% python3 -q
>>> import numpy as np
>>> import numpy.linalg as la
>>> np.set_printoptions(precision=1, suppress=True, linewidth=140)
>>> def rd(a):
...     return np.round(a, 1) + 0
... 
>>> Y = np.array([[3, -1], [-2, 1], [-1, -1]])
>>> mat = np.kron(np.eye(3, dtype=int), Y)
>>> print(mat)
[[ 3 -1  0  0  0  0]
 [-2  1  0  0  0  0]
 [-1 -1  0  0  0  0]
 [ 0  0  3 -1  0  0]
 [ 0  0 -2  1  0  0]
 [ 0  0 -1 -1  0  0]
 [ 0  0  0  0  3 -1]
 [ 0  0  0  0 -2  1]
 [ 0  0  0  0 -1 -1]]
>>> P = mat @ la.solve(mat.T @ mat, mat.T)
>>> print(rd(P @ mat[:, 4]))
[ 0.  0.  0.  0.  0.  0.  3. -2. -1.]
>>> print(rd(P))
[[ 0.7 -0.5 -0.1  0.   0.   0.   0.   0.   0. ]
 [-0.5  0.4 -0.2  0.   0.   0.   0.   0.   0. ]
 [-0.1 -0.2  1.   0.   0.   0.   0.   0.   0. ]
 [ 0.   0.   0.   0.7 -0.5 -0.1  0.   0.   0. ]
 [ 0.   0.   0.  -0.5  0.4 -0.2  0.   0.   0. ]
 [ 0.   0.   0.  -0.1 -0.2  1.   0.   0.   0. ]
 [ 0.   0.   0.   0.   0.   0.   0.7 -0.5 -0.1]
 [ 0.   0.   0.   0.   0.   0.  -0.5  0.4 -0.2]
 [ 0.   0.   0.   0.   0.   0.  -0.1 -0.2  1. ]]
>>> f = np.array([1, 2, -2, 0])
>>> feats = np.array([np.roll(f, i) for i in range(4)])
>>> print(feats)
[[ 1  2 -2  0]
 [ 0  1  2 -2]
 [-2  0  1  2]
 [ 2 -2  0  1]]
>>> Y = la.inv(feats)
>>> print(rd(la.cond(feats)))
3.6
>>> print(rd(la.det(feats) * la.det(Y)))
1.0
>>> print(np.allclose(Y, feats.T))
False
>>> print((np.abs(Y) > 1e-9).astype(int))
[[1 1 1 1]
 [1 1 1 1]
 [1 1 1 1]
 [1 1 1 1]]
>>> print(rd(Y))
[[0.3 0.3 0.1 0.4]
 [0.4 0.3 0.3 0.1]
 [0.1 0.4 0.3 0.3]
 [0.3 0.1 0.4 0.3]]
>>> print(rd(la.det(feats) * Y))
[[-11. -10.  -2. -16.]
 [-16. -11. -10.  -2.]
 [ -2. -16. -11. -10.]
 [-10.  -2. -16. -11.]]
>>> rng = np.random.default_rng(834)
>>> idx = rng.permutation(4)
>>> print(idx)
[0 3 1 2]
>>> Y = feats[idx][:, idx]
>>> print(Y)
[[ 1  0  2 -2]
 [ 2  1 -2  0]
 [ 0 -2  1  2]
 [-2  2  0  1]]
>>> Y = np.array([[4, -7], [-5, -8]])
>>> arr = np.tile(Y, (2, 2))
>>> print(arr)
[[ 4 -7  4 -7]
 [-5 -8 -5 -8]
 [ 4 -7  4 -7]
 [-5 -8 -5 -8]]
>>> f, g = arr[3], arr[2]
>>> print(f @ g)
72
>>> print(f @ f)
178
>>> p = (f @ g) / (f @ f) * f
>>> print(rd(g - p))
[ 6.  -3.8  6.  -3.8]
>>> print(np.outer(f, g))
[[-20  35 -20  35]
 [-32  56 -32  56]
 [-20  35 -20  35]
 [-32  56 -32  56]]
>>> print(rd(la.norm(f + g) ** 2 + la.norm(f - g) ** 2))
616.0
>>> r = la.matrix_rank(arr)
>>> print(r)
2
>>> ns = la.svd(arr)[2][r:].T
>>> print([int(la.matrix_rank(arr[:, :j + 1])) for j in range(4)])
[1, 2, 2, 2]
>>> print([int(la.matrix_rank(arr[:i])) for i in range(1, len(arr) + 1)])
[1, 2, 2, 2]
>>> print(la.matrix_rank(arr.T @ arr), la.matrix_rank(arr @ arr.T))
2 2
>>> print(ns.shape)
(4, 2)
>>> print(rd(ns @ ns.T))
[[ 0.5  0.  -0.5  0. ]
 [ 0.   0.5  0.  -0.5]
 [-0.5  0.   0.5  0. ]
 [ 0.  -0.5  0.   0.5]]
>>> Y = arr[0, 0] * arr[1:] - np.outer(arr[1:, 0], arr[0])
>>> print(Y)
[[  0 -67   0 -67]
 [  0   0   0   0]
 [  0 -67   0 -67]]
>>> print(la.matrix_rank(Y), la.matrix_rank(arr))
1 2
>>> W0 = np.array([[-1.0, -1.0, 0.0, 0.0, 0.0],
...     [-1.0, 2.0, -1.0, 0.0, 0.0],
...     [0.0, -1.0, 7.0, -1.0, 0.0],
...     [0.0, 0.0, -1.0, -6.0, -1.0],
...     [0.0, 0.0, 0.0, -1.0, -8.0]])
>>> print(np.einsum("ij,ji->", W0, W0))
162.0
>>> print(np.kron(np.eye(2, dtype=int), W0))
[[-1. -1.  0.  0.  0. -0. -0.  0.  0.  0.]
 [-1.  2. -1.  0.  0. -0.  0. -0.  0.  0.]
 [ 0. -1.  7. -1.  0.  0. -0.  0. -0.  0.]
 [ 0.  0. -1. -6. -1.  0.  0. -0. -0. -0.]
 [ 0.  0.  0. -1. -8.  0.  0.  0. -0. -0.]
 [-0. -0.  0.  0.  0. -1. -1.  0.  0.  0.]
 [-0.  0. -0.  0.  0. -1.  2. -1.  0.  0.]
 [ 0. -0.  0. -0.  0.  0. -1.  7. -1.  0.]
 [ 0.  0. -0. -0. -0.  0.  0. -1. -6. -1.]
 [ 0.  0.  0. -0. -0.  0.  0.  0. -1. -8.]]
>>> print(rd(la.eigvals(W0)))
[ 7.3  2.1 -1.3 -5.7 -8.4]
>>> print(rd(la.det(W0[::-1])))
-964.0
>>> print(rd(la.eigvals(W0).sum().real))
-6.0
>>> Q = W0.astype(float).copy()
>>> for j in range(5):
...     Q[:, j] -= Q[:, :j] @ (Q[:, :j].T @ Q[:, j])
...     Q[:, j] /= la.norm(Q[:, j])
... 
>>> print(rd(Q.T @ Q))
[[1. 0. 0. 0. 0.]
 [0. 1. 0. 0. 0.]
 [0. 0. 1. 0. 0.]
 [0. 0. 0. 1. 0.]
 [0. 0. 0. 0. 1.]]
>>> evals, evecs = la.eigh(W0)
>>> print(evals.sum(), np.trace(W0))
-6.0 -6.0
>>> print(rd(evecs @ np.diag(evals) @ evecs.T))
[[-1. -1.  0.  0.  0.]
 [-1.  2. -1.  0.  0.]
 [ 0. -1.  7. -1.  0.]
 [ 0.  0. -1. -6. -1.]
 [ 0.  0.  0. -1. -8.]]
>>> print(rd(evecs.T @ evecs))
[[1. 0. 0. 0. 0.]
 [0. 1. 0. 0. 0.]
 [0. 0. 1. 0. 0.]
 [0. 0. 0. 1. 0.]
 [0. 0. 0. 0. 1.]]
>>> print(rd(la.svd(W0, compute_uv=False)))
[8.4 7.3 5.7 2.1 1.3]
>>> print(np.abs(evecs[:, -1]).round(6).argmax())
2
>>> print((evals > 1e-8).sum(), (evals < -1e-8).sum())
2 3
>>> print(rd(la.eigvalsh(W0 + -1 * np.eye(5))))
[-9.4 -6.7 -2.3  1.1  6.3]
>>> print(rd(evals))
[-8.4 -5.7 -1.3  2.1  7.3]
>>> print(rd(la.eigvalsh(W0 @ W0)))
[ 1.7  4.5 32.  52.9 71. ]
>>> P = np.triu(np.array([[5, 1, 4, 1, 4],
...     [5, 4, 2, 1, 1],
...     [5, 1, 2, 2, 3],
...     [0, 2, 4, 5, 2],
...     [4, 5, 1, 5, 5]]), 1) + np.eye(5)
>>> Y = P @ W0 @ la.inv(P)
>>> print(P @ W0 - W0 @ P)
[[ -1.  -1.  32. -12. -28.]
 [  0.  -1.  13.  -8.  -4.]
 [  0.   0.   0. -28. -44.]
 [  0.   0.   0.   0.  -1.]
 [  0.   0.   0.   0.   2.]]
>>> print(Y)
[[ -2.  -1.  36. -83.  34.]
 [ -1.   1.  14. -37.  26.]
 [  0.  -1.   7. -29.  12.]
 [  0.   0.  -1.  -6.  -2.]
 [  0.   0.   0.  -1.  -6.]]
>>> print(np.all(la.eigvalsh(W0) > 0))
False
>>> print([round(float(la.det(W0[:i, :i])), 2) + 0 for i in range(1, 6)])
[-1.0, -3.0, -20.0, 123.0, -964.0]
>>> K = np.loadtxt("mat.csv", delimiter=",")
>>> print(K)
[[ 2.  0.  0.  0.]
 [ 0.  5.  0.  0.]
 [ 0.  0.  9.  0.]
 [ 0.  0.  0. -5.]]
>>> print(rd(la.det(K)))
-450.0
>>> print(K @ K)
[[ 4.  0.  0.  0.]
 [ 0. 25.  0.  0.]
 [ 0.  0. 81.  0.]
 [ 0.  0.  0. 25.]]
>>> print((K != 0).astype(int))
[[1 0 0 0]
 [0 1 0 0]
 [0 0 1 0]
 [0 0 0 1]]
>>> f, g = W0[2], W0[0]
>>> print(f @ g)
1.0
>>> print(f @ f)
51.0
>>> p = (f @ g) / (f @ f) * f
>>> print(np.outer(f, g))
[[-0. -0.  0.  0.  0.]
 [ 1.  1. -0. -0. -0.]
 [-7. -7.  0.  0.  0.]
 [ 1.  1. -0. -0. -0.]
 [-0. -0.  0.  0.  0.]]
>>> print(rd(p))
[0.  0.  0.1 0.  0. ]
>>> print(K @ K)
[[ 4.  0.  0.  0.]
 [ 0. 25.  0.  0.]
 [ 0.  0. 81.  0.]
 [ 0.  0.  0. 25.]]
>>> print((K - K.T) / 2)
[[0. 0. 0. 0.]
 [0. 0. 0. 0.]
 [0. 0. 0. 0.]
 [0. 0. 0. 0.]]
>>> print(np.trace(K))
11.0
>>> print(np.allclose(K @ K.T, K.T @ K))
True
>>> print((K + K.T) / 2)
[[ 2.  0.  0.  0.]
 [ 0.  5.  0.  0.]
 [ 0.  0.  9.  0.]
 [ 0.  0.  0. -5.]]
>>> print(rd(la.matrix_power(K, 3)))
[[   8.    0.    0.    0.]
 [   0.  125.    0.    0.]
 [   0.    0.  729.    0.]
 [   0.    0.    0. -125.]]
>>> E = np.loadtxt("case2.csv", delimiter=",")
>>> print(E)
[[ 0.6  0.1  0.1  0.4  0.2  0.3  0.3  0.4  0.2  0.3]
 [ 5.2  0.   1.7  1.7  1.7  3.3  1.6  3.3  1.8  3.5]
 [ 3.7 -0.1  1.4  1.3  1.2  2.6  1.3  2.4  1.1  2.3]
 [ 2.7 -0.1  0.8  0.8  0.9  2.   0.9  1.9  0.9  1.8]
 [-0.4  0.  -0.2  0.1 -0.1 -0.3 -0.1  0.  -0.2 -0.4]
 [ 4.7 -0.1  1.5  1.7  1.7  2.8  1.8  3.1  1.6  3. ]
 [-1.4 -0.1 -0.6 -0.4 -0.6 -0.9 -0.5 -0.8 -0.3 -1. ]
 [-1.1  0.  -0.4 -0.7 -0.5 -0.8 -0.4 -0.7 -0.4 -0.7]
 [-1.9 -0.1 -0.5 -0.8 -0.7 -1.4 -0.5 -1.4 -0.6 -1.3]
 [-1.6  0.1 -0.6 -0.5 -0.5 -1.1 -0.6 -1.1 -0.7 -1.3]
 [ 1.6 -0.1  0.8  0.7  0.4  1.1  0.7  1.1  0.7  1.2]
 [-1.2 -0.1 -0.4 -0.4 -0.5 -0.8 -0.4 -0.9 -0.5 -0.9]
 [-2.4 -0.1 -0.7 -0.9 -0.8 -1.7 -0.8 -1.8 -1.  -1.6]
 [-6.6 -0.1 -2.2 -2.2 -2.1 -4.4 -2.2 -4.3 -2.1 -4.3]
 [-4.4  0.  -1.4 -1.5 -1.7 -2.9 -1.4 -3.1 -1.4 -2.9]
 [ 1.   0.1  0.4  0.3  0.2  0.7  0.2  0.6  0.7  0.6]
 [-1.1 -0.1 -0.4 -0.4 -0.4 -0.7 -0.4 -0.9 -0.4 -0.8]
 [ 1.8 -0.1  0.7  0.8  0.7  1.2  0.5  1.2  0.6  1.1]
 [ 1.2 -0.1  0.4  0.5  0.4  0.9  0.4  0.9  0.3  0.8]
 [-2.6  0.  -0.9 -0.8 -1.1 -1.7 -0.8 -1.7 -0.9 -1.5]
 [ 3.3  0.1  1.1  1.2  1.1  2.4  1.1  2.4  1.2  2.3]
 [-0.7  0.1 -0.1 -0.2 -0.3 -0.7 -0.2 -0.5 -0.4 -0.6]
 [ 0.8  0.   0.3  0.1  0.3  0.8  0.4  0.7  0.3  0.6]
 [ 1.5  0.   0.4  0.6  0.6  0.9  0.4  0.9  0.4  1. ]
 [-4.7 -0.1 -1.6 -1.6 -1.7 -3.  -1.7 -3.1 -1.5 -3.1]
 [ 1.3  0.1  0.5  0.4  0.5  0.8  0.3  0.8  0.3  0.7]
 [ 1.2 -0.1  0.3  0.4  0.4  0.8  0.3  0.8  0.4  0.9]
 [ 2.1  0.1  0.8  0.6  0.8  1.3  0.6  1.2  0.6  1.5]
 [-2.3  0.  -0.7 -0.7 -0.8 -1.6 -0.8 -1.7 -0.7 -1.3]
 [-0.5  0.1 -0.1 -0.3 -0.2 -0.2 -0.1 -0.4 -0.2 -0.5]
 [ 5.3 -0.1  1.5  1.4  1.6  3.4  1.6  3.3  1.7  3.1]
 [-4.7  0.  -1.6 -1.3 -1.4 -3.1 -1.4 -3.  -1.4 -3.1]
 [-3.1  0.1 -0.9 -1.  -1.2 -2.  -0.9 -1.9 -1.1 -1.9]
 [ 2.4  0.   0.7  0.8  0.9  1.6  0.8  1.8  0.6  1.6]
 [ 6.  -0.2  2.1  2.1  1.8  4.   1.8  3.9  1.9  4. ]
 [-2.1 -0.1 -0.7 -0.6 -0.7 -1.3 -0.7 -1.4 -0.6 -1.5]
 [ 1.   0.   0.3  0.2  0.3  0.6  0.3  0.7  0.5  0.6]
 [-0.6 -0.1 -0.2 -0.2 -0.2 -0.4 -0.1 -0.4 -0.2 -0.4]
 [-0.5 -0.1 -0.1 -0.2 -0.2 -0.4 -0.2 -0.3 -0.4 -0.3]]
>>> Y = E + rng.integers(-2, 3, (39, 1)) @ rng.integers(-2, 3, (1, 10))
>>> print(rd(Y))
[[ 2.6 -3.9 -1.9 -1.6  0.2  0.3  0.3 -3.6  2.2  4.3]
 [ 6.2 -2.   0.7  0.7  1.7  3.3  1.6  1.3  2.8  5.5]
 [ 5.7 -4.1 -0.6 -0.7  1.2  2.6  1.3 -1.6  3.1  6.3]
 [ 4.7 -4.1 -1.2 -1.2  0.9  2.   0.9 -2.1  2.9  5.8]
 [-0.4  0.  -0.2  0.1 -0.1 -0.3 -0.1  0.  -0.2 -0.4]
 [ 4.7 -0.1  1.5  1.7  1.7  2.8  1.8  3.1  1.6  3. ]
 [-1.4 -0.1 -0.6 -0.4 -0.6 -0.9 -0.5 -0.8 -0.3 -1. ]
 [ 0.9 -4.  -2.4 -2.7 -0.5 -0.8 -0.4 -4.7  1.6  3.3]
 [-1.9 -0.1 -0.5 -0.8 -0.7 -1.4 -0.5 -1.4 -0.6 -1.3]
 [-0.6 -1.9 -1.6 -1.5 -0.5 -1.1 -0.6 -3.1  0.3  0.7]
 [ 1.6 -0.1  0.8  0.7  0.4  1.1  0.7  1.1  0.7  1.2]
 [-0.2 -2.1 -1.4 -1.4 -0.5 -0.8 -0.4 -2.9  0.5  1.1]
 [-1.4 -2.1 -1.7 -1.9 -0.8 -1.7 -0.8 -3.8  0.   0.4]
 [-6.6 -0.1 -2.2 -2.2 -2.1 -4.4 -2.2 -4.3 -2.1 -4.3]
 [-5.4  2.  -0.4 -0.5 -1.7 -2.9 -1.4 -1.1 -2.4 -4.9]
 [-1.   4.1  2.4  2.3  0.2  0.7  0.2  4.6 -1.3 -3.4]
 [ 0.9 -4.1 -2.4 -2.4 -0.4 -0.7 -0.4 -4.9  1.6  3.2]
 [ 0.8  1.9  1.7  1.8  0.7  1.2  0.5  3.2 -0.4 -0.9]
 [ 3.2 -4.1 -1.6 -1.5  0.4  0.9  0.4 -3.1  2.3  4.8]
 [-4.6  4.   1.1  1.2 -1.1 -1.7 -0.8  2.3 -2.9 -5.5]
 [ 3.3  0.1  1.1  1.2  1.1  2.4  1.1  2.4  1.2  2.3]
 [ 1.3 -3.9 -2.1 -2.2 -0.3 -0.7 -0.2 -4.5  1.6  3.4]
 [-0.2  2.   1.3  1.1  0.3  0.8  0.4  2.7 -0.7 -1.4]
 [ 0.5  2.   1.4  1.6  0.6  0.9  0.4  2.9 -0.6 -1. ]
 [-4.7 -0.1 -1.6 -1.6 -1.7 -3.  -1.7 -3.1 -1.5 -3.1]
 [-0.7  4.1  2.5  2.4  0.5  0.8  0.3  4.8 -1.7 -3.3]
 [ 2.2 -2.1 -0.7 -0.6  0.4  0.8  0.3 -1.2  1.4  2.9]
 [ 3.1 -1.9 -0.2 -0.4  0.8  1.3  0.6 -0.8  1.6  3.5]
 [-0.3 -4.  -2.7 -2.7 -0.8 -1.6 -0.8 -5.7  1.3  2.7]
 [-1.5  2.1  0.9  0.7 -0.2 -0.2 -0.1  1.6 -1.2 -2.5]
 [ 3.3  3.9  3.5  3.4  1.6  3.4  1.6  7.3 -0.3 -0.9]
 [-2.7 -4.  -3.6 -3.3 -1.4 -3.1 -1.4 -7.   0.6  0.9]
 [-1.1 -3.9 -2.9 -3.  -1.2 -2.  -0.9 -5.9  0.9  2.1]
 [ 3.4 -2.  -0.3 -0.2  0.9  1.6  0.8 -0.2  1.6  3.6]
 [ 6.  -0.2  2.1  2.1  1.8  4.   1.8  3.9  1.9  4. ]
 [-0.1 -4.1 -2.7 -2.6 -0.7 -1.3 -0.7 -5.4  1.4  2.5]
 [ 2.  -2.  -0.7 -0.8  0.3  0.6  0.3 -1.3  1.5  2.6]
 [ 1.4 -4.1 -2.2 -2.2 -0.2 -0.4 -0.1 -4.4  1.8  3.6]
 [-2.5  3.9  1.9  1.8 -0.2 -0.4 -0.2  3.7 -2.4 -4.3]]
>>> print(rd(la.svd(Y - E, compute_uv=False)))
[36.  0.  0.  0.  0.  0.  0.  0.  0.  0.]
>>> print(la.matrix_rank(Y - E, tol=1e-8))
1
>>> print(np.abs(Y - E).sum(axis=1))
[20. 10. 20. 20.  0.  0.  0. 20.  0. 10.  0. 10. 10.  0. 10. 20. 20. 10. 20. 20.  0. 20. 10. 10.  0. 20. 10. 10. 20. 10. 20. 20. 20. 10.
  0. 20. 10. 20. 20.]
